$ python -q
>>> import numpy as np
>>> np.set_printoptions(precision=1, suppress=True, linewidth=160, legacy="1.25")
>>> W0 = np.loadtxt("case0.csv", delimiter=",")
>>> W0.round(1) + 0
array([[1. , 0.2],
       [0.2, 0. ]])
>>> # row 0 dominates
>>> w, vecs = np.linalg.eigh(W0)
>>> x0 = np.array([3, -1])
>>> np.round(vecs * np.maximum(w, 0) @ vecs.T, 1) + 0
array([[1. , 0.2],
       [0.2, 0. ]])
>>> round(float(x0 @ W0 @ x0), 1)
7.5
>>> E = np.load("layer17.npy")
>>> E
array([[-0.3, -0.4, -0.1],
       [-2. , -2.1, -1. ],
       [ 1.4,  1.3,  0.5],
       [ 0.4,  0.3,  0.1],
       [ 2.1,  1.9,  1. ],
       [ 2.3,  2.6,  1.4],
       [-0.6, -0.4, -0.3],
       [-3. , -3.3, -1.6],
       [ 1.1,  0.8,  0.6],
       [-1.3, -1.2, -0.5],
       [ 0.3,  0.3,  0. ]])
>>> A2 = E / np.linalg.norm(E, axis=1, keepdims=True)
>>> G = A2 @ A2.T
>>> np.linalg.norm(A2, axis=1)
array([1., 1., 1., 1., 1., 1., 1., 1., 1., 1., 1.])
>>> (np.abs(G) > 0.9).astype(int)
array([[1, 1, 1, 1, 1, 1, 1, 1, 1, 1, 1],
       [1, 1, 1, 1, 1, 1, 1, 1, 1, 1, 1],
       [1, 1, 1, 1, 1, 1, 1, 1, 1, 1, 1],
       [1, 1, 1, 1, 1, 1, 1, 1, 1, 1, 1],
       [1, 1, 1, 1, 1, 1, 1, 1, 1, 1, 1],
       [1, 1, 1, 1, 1, 1, 1, 1, 1, 1, 1],
       [1, 1, 1, 1, 1, 1, 1, 1, 1, 1, 1],
       [1, 1, 1, 1, 1, 1, 1, 1, 1, 1, 1],
       [1, 1, 1, 1, 1, 1, 1, 1, 1, 1, 1],
       [1, 1, 1, 1, 1, 1, 1, 1, 1, 1, 1],
       [1, 1, 1, 1, 1, 1, 1, 1, 1, 1, 1]])
>>> np.round(np.degrees(np.arccos(np.clip(G[8, 6], -1, 1))), 1)
177.5
>>> (G - 2 * np.eye(11)).round(6).argmax(axis=1)
array([7, 7, 4, 2, 2, 4, 9, 1, 4, 1, 3])
>>> W2 = E[[10, 9]].astype(float)
>>> for _ in range(4):
...     z = np.linalg.norm(E[:, None] - W2, axis=-1).argmin(axis=1)
...     W2 = np.array([E[z == j].mean(axis=0) for j in range(2)])
... 
>>> z
array([0, 1, 0, 0, 0, 0, 1, 1, 0, 1, 0])
>>> W2
array([[ 1. ,  1. ,  0.5],
       [-1.7, -1.8, -0.9]])
>>> np.bincount(z)
array([7, 4])
>>> z = E[:, 1] > np.median(E[:, 1])
>>> r0 = E[z].mean(axis=0) - E[~z].mean(axis=0)
>>> z.astype(int)
array([0, 0, 1, 0, 1, 1, 0, 0, 1, 0, 0])
>>> r0
array([2.7, 2.6, 1.4])
>>> ((E - E.mean(axis=0)) @ r0 > 0).astype(int)
array([0, 0, 1, 1, 1, 1, 0, 0, 1, 0, 1])
>>> np.argsort(-np.abs(r0).round(6), kind="stable")
array([0, 1, 2])
>>> x0 = np.array([0, 0, 2])
>>> y = E @ x0
>>> y
array([-0.2, -2. ,  1. ,  0.2,  2. ,  2.8, -0.6, -3.2,  1.2, -1. ,  0. ])
>>> np.round(np.linalg.solve(E.T @ E, E.T @ y), 1) + 0
array([0., 0., 2.])
>>> rng = np.random.default_rng(181)
>>> y = y + 0.3 * rng.normal(size=11)
>>> y
array([-0.4, -2.4,  0.6, -0.4,  2. ,  3.1, -0.7, -2.7,  1. , -0.6, -0.1])
>>> b, *_ = np.linalg.lstsq(E, y)
>>> round(np.linalg.norm(y - E @ b), 1)
0.9
>>> [round(float(np.linalg.norm(np.linalg.solve(E.T @ E + lam * np.eye(3), E.T @ y))), 2) for lam in (0, 1, 10, 100)]
[3.32, 0.73, 0.55, 0.25]
>>> Xs = (E - E.mean(axis=0)) / E.std(axis=0)
>>> np.argwhere(np.abs(Xs) > 2)
array([], shape=(0, 2), dtype=int64)
>>> b = np.linalg.lstsq(np.delete(Xs, 0, axis=1), Xs[:, 0])[0]
>>> b
array([0.8, 0.2])
>>> round(float(1 - np.var(Xs[:, 0] - np.delete(Xs, 0, axis=1) @ b)), 1)
1.0
>>> np.abs(b).argmax()
0
>>> A2 = np.array([[8, 5, 1, 9], [9, 2, 6, 4], [5, 5, 8, 4], [3, 4, 2, 7]])
>>> M = A2 - A2.T
>>> M
array([[ 0, -4, -4,  6],
       [ 4,  0,  1,  0],
       [ 4, -1,  0,  2],
       [-6,  0, -2,  0]])
>>> M @ M
array([[-68,   4, -16,  -8],
       [  4, -17, -16,  26],
       [-16, -16, -21,  24],
       [ -8,  26,  24, -40]])
>>> round(np.abs(np.linalg.eigvals(M)).max(), 1)
8.5
>>> np.sort(np.abs(np.linalg.eigvals(M)))
array([0.2, 0.2, 8.5, 8.5])
>>> np.allclose(M, M.T)
False
>>> (M - M.T) / 2
array([[ 0., -4., -4.,  6.],
       [ 4.,  0.,  1.,  0.],
       [ 4., -1.,  0.,  2.],
       [-6.,  0., -2.,  0.]])
>>> (M + M.T) / 2
array([[0., 0., 0., 0.],
       [0., 0., 0., 0.],
       [0., 0., 0., 0.],
       [0., 0., 0., 0.]])
>>> U, sigma, vt = np.linalg.svd(M)
>>> np.argmax(sigma[:-1] / (sigma[1:] + 1e-6)) + 1
2
>>> A2 = U[:, :2] @ np.diag(sigma[:2]) @ vt[:2]
>>> np.linalg.matrix_rank(M, rtol=0.05)
2
>>> round(np.linalg.norm(M - A2, 2), 1), round(sigma[2], 1)
(0.2, 0.2)
>>> round(float(np.linalg.norm(M - A2) / np.linalg.norm(M)), 1)
0.0
>>> round(float(np.abs(M - A2).max()), 1)
0.2
>>> r0 = np.array([1, 0, -1, 0])
>>> A2 = M + np.outer(r0, np.eye(4)[2])
>>> np.linalg.matrix_rank(A2 - M)
1
>>> t = np.radians(180)
>>> r_ = np.eye(4)
>>> r_[3, 3] = r_[2, 2] = np.cos(t)
>>> r_[3, 2], r_[2, 3] = -np.sin(t), np.sin(t)
>>> r_.round(1) + 0
array([[ 1.,  0.,  0.,  0.],
       [ 0.,  1.,  0.,  0.],
       [ 0.,  0., -1.,  0.],
       [ 0.,  0.,  0., -1.]])
>>> A2 = M @ r_.T
>>> np.abs(A2 - M).max(axis=0)
array([ 0.,  0.,  8., 12.])
>>> np.allclose(M @ M.T, A2 @ A2.T)
True
>>> np.allclose(np.linalg.norm(M, axis=1), np.linalg.norm(A2, axis=1))
True
>>> round(np.linalg.det(r_), 1), np.trace(r_)
(1.0, 0.0)
>>> np.linalg.svd(M, compute_uv=False), np.linalg.svd(A2, compute_uv=False)
(array([8.5, 8.5, 0.2, 0.2]), array([8.5, 8.5, 0.2, 0.2]))
>>> A2.round(1) + 0
array([[ 0., -4.,  4., -6.],
       [ 4.,  0., -1.,  0.],
       [ 4., -1.,  0., -2.],
       [-6.,  0.,  2.,  0.]])
>>> O, _ = np.linalg.qr(np.array([[0.4, 0.9, 1.4], [0.6, -1.6, -0.1], [-1.2, -0.2, 0.3]]))
>>> w = np.array([-2, -2, -1])
>>> X = O @ np.diag(w) @ O.T
>>> X
array([[-1.4,  0.3,  0.4],
       [ 0.3, -1.8,  0.2],
       [ 0.4,  0.2, -1.8]])
>>> np.linalg.matrix_rank(W0, rtol=0.1)
1
>>> t = np.radians(36)
>>> r_ = np.eye(3)
>>> r_[0, 0] = r_[2, 2] = np.cos(t)
>>> r_[0, 2], r_[2, 0] = -np.sin(t), np.sin(t)
>>> r_
array([[ 0.8,  0. , -0.6],
       [ 0. ,  1. ,  0. ],
       [ 0.6,  0. ,  0.8]])
>>> A2 = X @ r_.T
>>> np.abs(A2 - X).max(axis=0)
array([1. , 0. , 0.9])
>>> np.round(np.linalg.det(r_), 1), np.round(np.trace(r_), 1)
(1.0, 2.6)
>>> data = np.array([[1, 0, 0, 0], [6, 1, 0, 0], [1, 5, 1, 0], [8, 8, 9, 1]])
>>> data
array([[1, 0, 0, 0],
       [6, 1, 0, 0],
       [1, 5, 1, 0],
       [8, 8, 9, 1]])
>>> U, sigma, vt = np.linalg.svd(data)
>>> np.argmax(sigma[:-1] / (sigma[1:] + 1e-6)) + 1
3
>>> sigma.round(1) + 0
array([15.6,  4.9,  3. ,  0. ])
>>> A2 = U[:, :3] @ np.diag(sigma[:3]) @ vt[:3]
>>> np.linalg.matrix_rank(A2)
3
>>> round(float(np.linalg.norm(data - A2) / np.linalg.norm(data)), 1)
0.0
>>> np.linalg.matrix_rank(data - data[0, 0] * np.eye(4))
3
>>> data @ data
array([[ 1,  0,  0,  0],
       [12,  1,  0,  0],
       [32, 10,  1,  0],
       [73, 61, 18,  1]])
>>> A2 = data + rng.integers(-2, 3, (4, 3)) @ rng.integers(-2, 3, (3, 4))
>>> A2
array([[ 6, -2,  0,  0],
       [ 6, -1, -4,  0],
       [ 3, -2, -3, -6],
       [ 8,  1,  2, -4]])
>>> np.abs(A2 - data).sum(axis=1)
array([ 7,  6, 19, 19])
>>> A2 - data
array([[ 5, -2,  0,  0],
       [ 0, -2, -4,  0],
       [ 2, -7, -4, -6],
       [ 0, -7, -7, -5]])
>>> np.linalg.matrix_rank(A2 - data, tol=1e-8)
3
>>> np.linalg.cond(data) > 100
True
>>> proj = np.triu(np.array([[-3, -2, 2, -2], [0, 0, 3, 4], [-2, 0, 0, -4], [2, 5, 3, 0]]), 1) + np.eye(4)
>>> A2 = proj @ data @ np.linalg.inv(proj)
>>> round(np.linalg.det(A2), 1)
1.0
>>> A2
array([[  -25.,   -58.,   208.,  1012.],
       [   41.,   130.,  -433., -2166.],
       [  -31.,   -89.,   294.,  1466.],
       [    8.,    24.,   -79.,  -395.]])
>>> proj @ data - data @ proj
array([[-26.,  -6., -18.,   0.],
       [ 35.,  59.,  24.,  12.],
       [-32., -30., -53., -18.],
       [  0.,  16., -40.,  20.]])
>>> mat = np.loadtxt("sample12.csv", delimiter=",")
>>> mat
array([[ 19. ,   1.8,   6.1],
       [-12.7,  15.5,   0.5],
       [  2.9,  18.8,   6. ],
       [ -9.5,  17.5,   2. ],
       [-19.1,  -0.9,  -5.9],
       [ 15.4,  10.4,   7.4],
       [  8.8,  16.5,   7.1],
       [-13.9,  14.4,  -0.1],
       [ 19.2,  -2.1,   5.1],
       [ 16. , -11.9,   1.4],
       [ 10.6,  15.3,   7.3],
       [-19.2,   2.9,  -4.9],
       [ -3.8, -18.6,  -6.2],
       [-19.1,   3.5,  -4.7],
       [ -3.9, -18.6,  -6.2],
       [-17.4,  -7. ,  -7. ],
       [ 17.6,  -9.2,   2.7],
       [-18.6,   6.4,  -3.7],
       [ 11.3,  14.8,   7.4],
       [ 17.4,   6.9,   7. ],
       [-18.6,   6.4,  -3.7],
       [-19.2,   2.6,  -4.9],
       [ 13.8,  12.5,   7.5],
       [  7. ,  17.4,   6.8],
       [ 14.9,  11.1,   7.4]])
>>> np.linalg.matrix_rank(mat)
2
>>> r0, v = mat[24], mat[4]
>>> r0 @ r0
400.0
>>> pr = (r0 @ v) / (r0 @ r0) * r0
>>> round((v - pr) @ r0, 1)
-0.0
>>> np.round(np.linalg.norm(r0 + v) ** 2 + np.linalg.norm(r0 - v) ** 2, 1)
1600.0
>>> v - pr
array([-6.6,  8.5,  0.4])
>>> pr
array([-12.5,  -9.4,  -6.3])
>>> feats = np.load("mat.npy")
>>> feats
array([[ 3.1,  2. ,  2. ],
       [ 3. ,  1.9,  2.1],
       [ 3.1,  1.9,  2.1],
       [ 3. ,  2.1,  2. ],
       [ 1.1,  3.1,  1.1],
       [ 0.9,  3.1,  1.1],
       [ 0.9,  2.9,  1.1],
       [ 0.9,  3. ,  0.9],
       [ 3. ,  0.2,  2.9],
       [ 2.9,  0.1,  3. ],
       [ 3.2,  0.1,  3. ],
       [ 3. , -0.3,  3. ]])
>>> W2 = feats[[1, 6]].astype(float)
>>> for _ in range(5):
...     z = np.linalg.norm(feats[:, None] - W2, axis=-1).argmin(axis=1)
...     W2 = np.array([feats[z == j].mean(axis=0) for j in range(2)])
... 
>>> z
array([0, 0, 0, 0, 1, 1, 1, 1, 0, 0, 0, 0])
>>> np.abs(W2[1] - W2[0]).argmax()
0
>>> W2[1] - W2[0]
array([-2.1,  2. , -1.5])
>>> z = feats[:, 0] > np.median(feats[:, 0])
>>> r0 = feats[z].mean(axis=0) - feats[~z].mean(axis=0)
>>> np.argsort(-np.abs(r0).round(6), kind="stable")
array([0, 1, 2])
>>> z.astype(int)
array([1, 0, 1, 0, 0, 0, 0, 0, 0, 0, 1, 0])
>>> np.round((((feats - feats.mean(axis=0)) @ r0 > 0) == z).mean(), 1)
0.6
>>> Xs = feats - feats.mean(axis=0)
>>> U, sigma, vt = np.linalg.svd(Xs, full_matrices=False)
>>> vt[0] * np.sign(vt[0, np.abs(vt[0]).argmax()])
array([-0.5,  0.7, -0.5])
>>> np.round((sigma ** 2).sum() ** 2 / (sigma ** 4).sum(), 1)
1.2
>>> sigma
array([5.9, 1.9, 0.2])
>>> K = np.loadtxt("test6.csv", delimiter=",")
>>> K
array([[  6.,   8., -24.],
       [  6.,   2.,  -6.],
       [  8.,   3.,  -9.]])
>>> # rank 2
>>> rank = np.linalg.matrix_rank(K)
>>> rank
2
>>> null = np.linalg.svd(K)[2][rank:].T
>>> np.linalg.matrix_rank(K.T @ K), np.linalg.matrix_rank(K @ K.T)
(2, 2)
>>> [int(np.linalg.matrix_rank(K[:i])) for i in range(1, len(K) + 1)]
[1, 2, 2]
>>> np.allclose(K @ null, 0)
True
>>> null[:, 0] / null[np.abs(null[:, 0]).round(6).argmax(), 0]
array([0. , 1. , 0.3])
>>> np.round(np.trace(np.linalg.pinv(K) @ K), 1)
2.0
>>> K @ np.linalg.pinv(K) @ K
array([[  6.,   8., -24.],
       [  6.,   2.,  -6.],
       [  8.,   3.,  -9.]])
>>> U, sigma, vt = np.linalg.svd(K)
>>> sigma.round(1) + 0
array([29.4,  6.3,  0. ])
>>> np.argmax(sigma[:-1] / (sigma[1:] + 1e-6)) + 1
2
>>> A2 = U[:, :2] @ np.diag(sigma[:2]) @ vt[:2]
>>> round(np.linalg.norm(K - A2, 2), 1), np.round(sigma[2], 1)
(0.0, 0.0)
>>> round(float(np.abs(K - A2).max()), 1)
0.0
>>> np.linalg.matrix_rank(A2)
2
>>> np.round(np.linalg.norm(K - A2) / np.linalg.norm(K), 1)
0.0
>>> np.linalg.matrix_power(K, 3)
array([[-504., -808., 2424.],
       [-612., -238.,  714.],
       [-810., -349., 1047.]])
>>> np.trace(K)
-1.0
>>> round(np.abs(np.linalg.eigvals(K)).max(), 1)
10.1
>>> K @ K
array([[-108.,   -8.,   24.],
       [   0.,   34., -102.],
       [  -6.,   43., -129.]])
>>> np.round(np.sort(np.abs(np.linalg.eigvals(K))), 1) + 0
array([ 0. , 10.1, 10.1])
>>> np.allclose(K, K.T)
False
>>> np.allclose(K @ K.T, K.T @ K)
False
